$ python -q
>>> import numpy as np
>>> from numpy import linalg as LA
>>> np.set_printoptions(precision=1, suppress=True, linewidth=160, legacy="1.25")
>>> rd = lambda a: np.round(a, 1) + 0
>>> arr = np.load("mat.npy")
>>> arr
array([[ 62,   2,  39,   3,  17,   8,  12,   7,   6, -19,  20,   8],
       [  2,  70,   5,   0,  16,   7,  14, -21,   3, -16,   1,  26],
       [ 39,   5,  42,   2,   1,   8,  11,  17, -12,  -6,  23, -15],
       [  3,   0,   2,  48,  14,   9,  13,   3,  21,   3,  -7,  12],
       [ 17,  16,   1,  14,  41,   8,  -1,  -8,  18, -31,  12,  27],
       [  8,   7,   8,   9,   8,  34,   6,  -6,   8, -14,   6,  -8],
       [ 12,  14,  11,  13,  -1,   6,  39, -16,  -8,   9,   3,  10],
       [  7, -21,  17,   3,  -8,  -6, -16,  35, -12,  -1,   8, -27],
       [  6,   3, -12,  21,  18,   8,  -8, -12,  46,  -4, -16,  28],
       [-19, -16,  -6,   3, -31, -14,   9,  -1,  -4,  41, -22,  -8],
       [ 20,   1,  23,  -7,  12,   6,   3,   8, -16, -22,  48, -14],
       [  8,  26, -15,  12,  27,  -8,  10, -27,  28,  -8, -14,  49]])
>>> ev, V = LA.eigh(arr)
>>> x0 = np.array([-2, -3, -3, 2, 1, 2, 3, -1, 3, 1, -1, 3])
>>> np.abs(arr).sum(axis=1).max(), rd(np.abs(ev).max())
(232, 146.8)
>>> rd(V * np.abs(ev) @ V.T)
array([[ 62.,   2.,  39.,   3.,  17.,   8.,  12.,   7.,   6., -19.,  20.,   8.],
       [  2.,  70.,   5.,   0.,  16.,   7.,  14., -21.,   3., -16.,   1.,  26.],
       [ 39.,   5.,  42.,   2.,   1.,   8.,  11.,  17., -12.,  -6.,  23., -15.],
       [  3.,   0.,   2.,  48.,  14.,   9.,  13.,   3.,  21.,   3.,  -7.,  12.],
       [ 17.,  16.,   1.,  14.,  41.,   8.,  -1.,  -8.,  18., -31.,  12.,  27.],
       [  8.,   7.,   8.,   9.,   8.,  34.,   6.,  -6.,   8., -14.,   6.,  -8.],
       [ 12.,  14.,  11.,  13.,  -1.,   6.,  39., -16.,  -8.,   9.,   3.,  10.],
       [  7., -21.,  17.,   3.,  -8.,  -6., -16.,  35., -12.,  -1.,   8., -27.],
       [  6.,   3., -12.,  21.,  18.,   8.,  -8., -12.,  46.,  -4., -16.,  28.],
       [-19., -16.,  -6.,   3., -31., -14.,   9.,  -1.,  -4.,  41., -22.,  -8.],
       [ 20.,   1.,  23.,  -7.,  12.,   6.,   3.,   8., -16., -22.,  48., -14.],
       [  8.,  26., -15.,  12.,  27.,  -8.,  10., -27.,  28.,  -8., -14.,  49.]])
>>> (np.sign(V[:, -1].round(6)) == np.sign(V[0, -1].round(6))).astype(int)
array([1, 1, 1, 1, 1, 1, 1, 0, 1, 0, 1, 1])
>>> LA.matrix_rank(arr, rtol=0.1)
8
>>> LA.cond(arr) > 100
True
>>> rd(LA.norm(arr, 2) / LA.norm(arr))
0.6
>>> rank = LA.matrix_rank(arr)
>>> rank
10
>>> ns = LA.svd(arr)[2][rank:].T
>>> ns.shape
(12, 2)
>>> LA.matrix_rank(arr.T @ arr), LA.matrix_rank(arr @ arr.T)
(10, 10)
>>> np.allclose(arr @ ns, 0)
True
>>> rd(ns @ ns.T)
array([[ 0.1,  0.1, -0.2,  0. ,  0.1,  0. ,  0. ,  0.1,  0. ,  0.2,  0. , -0.2],
       [ 0.1,  0. , -0.1,  0. ,  0.1,  0. ,  0. ,  0. ,  0. ,  0.1,  0. , -0.1],
       [-0.2, -0.1,  0.4,  0. , -0.2, -0.1,  0. , -0.1,  0. , -0.3, -0.1,  0.1],
       [ 0. ,  0. ,  0. ,  0. ,  0. ,  0. ,  0. , -0.1,  0. , -0.1,  0. ,  0. ],
       [ 0.1,  0.1, -0.2,  0. ,  0.1,  0. ,  0. ,  0. ,  0. ,  0.1,  0. , -0.2],
       [ 0. ,  0. , -0.1,  0. ,  0. ,  0.2,  0. ,  0.2, -0.1,  0.1,  0.1,  0.3],
       [ 0. ,  0. ,  0. ,  0. ,  0. ,  0. ,  0. ,  0. ,  0. ,  0. ,  0. , -0.1],
       [ 0.1,  0. , -0.1, -0.1,  0. ,  0.2,  0. ,  0.2, -0.1,  0.2,  0.1,  0.2],
       [ 0. ,  0. ,  0. ,  0. ,  0. , -0.1,  0. , -0.1,  0. , -0.1,  0. , -0.1],
       [ 0.2,  0.1, -0.3, -0.1,  0.1,  0.1,  0. ,  0.2, -0.1,  0.2,  0.1,  0. ],
       [ 0. ,  0. , -0.1,  0. ,  0. ,  0.1,  0. ,  0.1,  0. ,  0.1,  0. ,  0.1],
       [-0.2, -0.1,  0.1,  0. , -0.2,  0.3, -0.1,  0.2, -0.1,  0. ,  0.1,  0.5]])
>>> rd(arr @ ns)
array([[0., 0.],
       [0., 0.],
       [0., 0.],
       [0., 0.],
       [0., 0.],
       [0., 0.],
       [0., 0.],
       [0., 0.],
       [0., 0.],
       [0., 0.],
       [0., 0.],
       [0., 0.]])
